$ ipython --no-banner

In [1]: import numpy as np

In [2]: import numpy.linalg as la

In [3]: np.set_printoptions(suppress=True, linewidth=160)

In [4]: tidy = lambda a: np.round(a, 2) + 0

In [5]: f = np.array([5, 1, 3])

In [6]: m1 = 4 * np.eye(3) + np.outer(f, f)

In [7]: m1
Out[7]: 
array([[29.,  5., 15.],
       [ 5.,  5.,  3.],
       [15.,  3., 13.]])

In [8]: vec = np.array([-4, -5, 3])

In [9]: rhs = m1 @ vec

In [10]: rhs
Out[10]: array([-96., -36., -36.])

In [11]: tidy(la.solve(m1, rhs))
Out[11]: array([-4., -5.,  3.])

In [12]: vec = np.ones(3)

In [13]: for _ in range(6):
    ...:     vec = m1 @ vec
    ...:     vec /= la.norm(vec)
    ...:     print(round(vec @ m1 @ vec, 2))
    ...: 
38.89
39.0
39.0
39.0
39.0
39.0

In [14]: tidy(vec)
Out[14]: array([0.85, 0.17, 0.51])

In [15]: tidy(la.eigvalsh(m1)[-1])
Out[15]: np.float64(39.0)

In [16]: hat = np.triu(np.array([[2, 1, 3], [0, 0, 1], [2, 0, 2]]), 1) + np.eye(3)

In [17]: A2 = hat @ m1 @ la.inv(hat)

In [18]: A2
Out[18]: 
array([[  79.,  -60., -120.],
       [  20.,  -12.,  -32.],
       [  15.,  -12.,  -20.]])

In [19]: tidy(np.poly(A2))
Out[19]: array([   1.,  -47.,  328., -624.])

In [20]: np.trace(A2), np.trace(m1)
Out[20]: (np.float64(47.0), np.float64(47.0))

In [21]: Lm = la.cholesky(m1)

In [22]: tidy(np.prod(np.diag(Lm)) ** 2), tidy(la.det(m1))
Out[22]: (np.float64(624.0), np.float64(624.0))

In [23]: print(tidy(Lm))
[[5.39 0.   0.  ]
 [0.93 2.03 0.  ]
 [2.79 0.2  2.28]]

In [24]: mat = np.array([[5, 0, 5, 4, 5, 5],
    ...:     [0, 0, 0, 0, 0, 0],
    ...:     [5, 0, 5, 4, 5, 5],
    ...:     [4, 0, 4, 5, 4, 5],
    ...:     [5, 0, 5, 4, 5, 5],
    ...:     [5, 0, 5, 5, 5, 6]])

In [25]: ang = np.radians(90)

In [26]: Rm = np.eye(6)

In [27]: Rm[0, 0] = Rm[3, 3] = np.cos(ang)

In [28]: Rm[0, 3], Rm[3, 0] = -np.sin(ang), np.sin(ang)

In [29]: tidy(Rm)
Out[29]: 
array([[ 0.,  0.,  0., -1.,  0.,  0.],
       [ 0.,  1.,  0.,  0.,  0.,  0.],
       [ 0.,  0.,  1.,  0.,  0.,  0.],
       [ 1.,  0.,  0.,  0.,  0.,  0.],
       [ 0.,  0.,  0.,  0.,  1.,  0.],
       [ 0.,  0.,  0.,  0.,  0.,  1.]])

In [30]: A2 = mat @ Rm.T

In [31]: np.allclose(la.norm(mat, axis=1), la.norm(A2, axis=1))
Out[31]: True

In [32]: print(np.allclose(mat @ mat.T, A2 @ A2.T))
True
